>>> import numpy as np
>>> import numpy.linalg as la
>>> np.set_printoptions(precision=1, suppress=True, linewidth=100)
>>> rnd = lambda a: np.round(a, 1) + 0
>>> feats = np.array([[3, 2, 2, -2, 3, 2, 1],
...     [2, -1, -1, 0, -1, -2, -2],
...     [2, -2, 0, -1, 0, 0, -3],
...     [3, -3, 3, 1, 1, -2, 2],
...     [-1, 3, 1, 1, 2, 2, -1],
...     [-3, 3, 1, 3, 1, 1, 1]])
>>> feats
array([[ 3,  2,  2, -2,  3,  2,  1],
       [ 2, -1, -1,  0, -1, -2, -2],
       [ 2, -2,  0, -1,  0,  0, -3],
       [ 3, -3,  3,  1,  1, -2,  2],
       [-1,  3,  1,  1,  2,  2, -1],
       [-3,  3,  1,  3,  1,  1,  1]])
>>> U, sig, Vh = la.svd(feats)
>>> rnd(sig)
array([8.5, 6.7, 5.2, 3.1, 1.8, 0.1])
>>> out = U[:, :5] @ np.diag(sig[:5]) @ Vh[:5]
>>> la.matrix_rank(out)
np.int64(5)
>>> rnd(out)
array([[ 3. ,  2. ,  2. , -2. ,  3. ,  2. ,  1. ],
       [ 2. , -1. , -1. ,  0. , -1. , -2. , -2. ],
       [ 2. , -2. ,  0. , -1. ,  0. ,  0. , -3. ],
       [ 3. , -3. ,  3. ,  1. ,  1. , -2. ,  2. ],
       [-1. ,  3. ,  1. ,  1. ,  1.9,  2. , -1. ],
       [-3. ,  3. ,  1. ,  3. ,  1. ,  1. ,  1. ]])
>>> print(rnd(la.norm(feats - out) / la.norm(feats)))
0.0
>>> print(np.abs(np.diag(la.qr(out)[1])) > 1e-9)
[ True  True  True  True  True False]
>>> np.allclose(out[:-1].T @ la.lstsq(out[:-1].T, out[-1])[0], out[-1])
True
>>> rnd(out @ la.pinv(out) @ out)
array([[ 3. ,  2. ,  2. , -2. ,  3. ,  2. ,  1. ],
       [ 2. , -1. , -1. ,  0. , -1. , -2. , -2. ],
       [ 2. , -2. ,  0. , -1. ,  0. ,  0. , -3. ],
       [ 3. , -3. ,  3. ,  1. ,  1. , -2. ,  2. ],
       [-1. ,  3. ,  1. ,  1. ,  1.9,  2. , -1. ],
       [-3. ,  3. ,  1. ,  3. ,  1. ,  1. ,  1. ]])
>>> gram = feats.T @ feats
>>> rnd(la.svd(feats, compute_uv=False) ** 2)
array([72.6, 44.3, 27. ,  9.9,  3.2,  0. ])
>>> gram
array([[ 36, -21,   9, -15,   5,  -9,  -3],
       [-21,  36,   2,   7,  13,  21,   4],
       [  9,   2,  16,   3,  13,   3,  10],
       [-15,   7,   3,  16,   0,  -1,   5],
       [  5,  13,  13,   0,  16,  11,   6],
       [ -9,  21,   3,  -1,  11,  17,   1],
       [ -3,   4,  10,   5,   6,   1,  20]])
>>> np.trace(gram), (feats ** 2).sum()
(np.int64(157), np.int64(157))
>>> rnd(la.eigvalsh(gram)[::-1])
array([72.6, 44.3, 27. ,  9.9,  3.2,  0. ,  0. ])
